% ipython --no-banner

In [1]: import numpy as np

In [2]: np.set_printoptions(precision=1, suppress=True, linewidth=140, legacy="1.25")

In [3]: data = np.loadtxt("a.csv", delimiter=",")

In [4]: print(data)
[[ 0.1 -1.7  0.3 -0.3]
 [-0.5 -0.4  2.8  1. ]
 [-0.2 -0.3 -0.5  0.2]
 [ 0.2  0.  -0.5  1.6]
 [ 0.1  0.6  0.1  0.3]
 [ 0.5  1.8 -0.1  0.1]
 [-1.8  0.4 -0.3  1.4]
 [-0.5 -0.7  2.3  0.7]
 [-0.7 -0.8  0.5  0.4]
 [-0.8 -1.1 -0.6 -0.6]
 [ 1.  -1.8  0.7  0.6]
 [-1.8 -0.8  0.   0.2]
 [-0.8 -2.8  0.3 -1.4]
 [ 1.2  0.1 -1.8  0.1]
 [-1.7  0.7 -1.1  0.5]
 [-0.2  0.2  1.3 -1.2]
 [ 0.1 -0.5  0.2  1.3]
 [-0.6 -0.7 -0.5  0.2]
 [ 1.  -1.2  1.5 -1.2]
 [-0.7 -0.8  0.1 -0.5]
 [-0.4 -0.6  0.3 -0.3]
 [-5.  12.  -2.  -9. ]
 [ 0.8 -0.4  0.5 -1.1]
 [-0.5 -0.5  0.1 -0.2]
 [-0.2  0.9 -0.7 -2. ]
 [-1.1 -0.3 -0.6  0.5]
 [-0.3  0.   0.   1.1]
 [ 0.8 -1.   0.7  1.7]
 [-0.3 -0.4 -1.5 -0.2]
 [ 0.7  0.  -0.5 -1.1]]

In [5]: Xs = data - data.mean(axis=0)

In [6]: evecs = np.linalg.svd(Xs)[2][:1]

In [7]: A2 = Xs - Xs @ evecs.T @ evecs

In [8]: print(round(float(np.linalg.norm(A2) / np.linalg.norm(Xs)), 1))
0.5

In [9]: print(np.cov(Xs @ evecs.T, rowvar=False))
9.54284541336619

In [10]: Xs = (data - data.mean(axis=0)) / data.std(axis=0)

In [11]: print(np.argwhere(np.abs(Xs) > 2))
[[ 1  2]
 [ 7  2]
 [21  0]
 [21  1]
 [21  3]]

In [12]: coef = np.linalg.lstsq(np.delete(Xs, 2, axis=1), Xs[:, 2])[0]

In [13]: print(np.abs(coef).argmax())
1
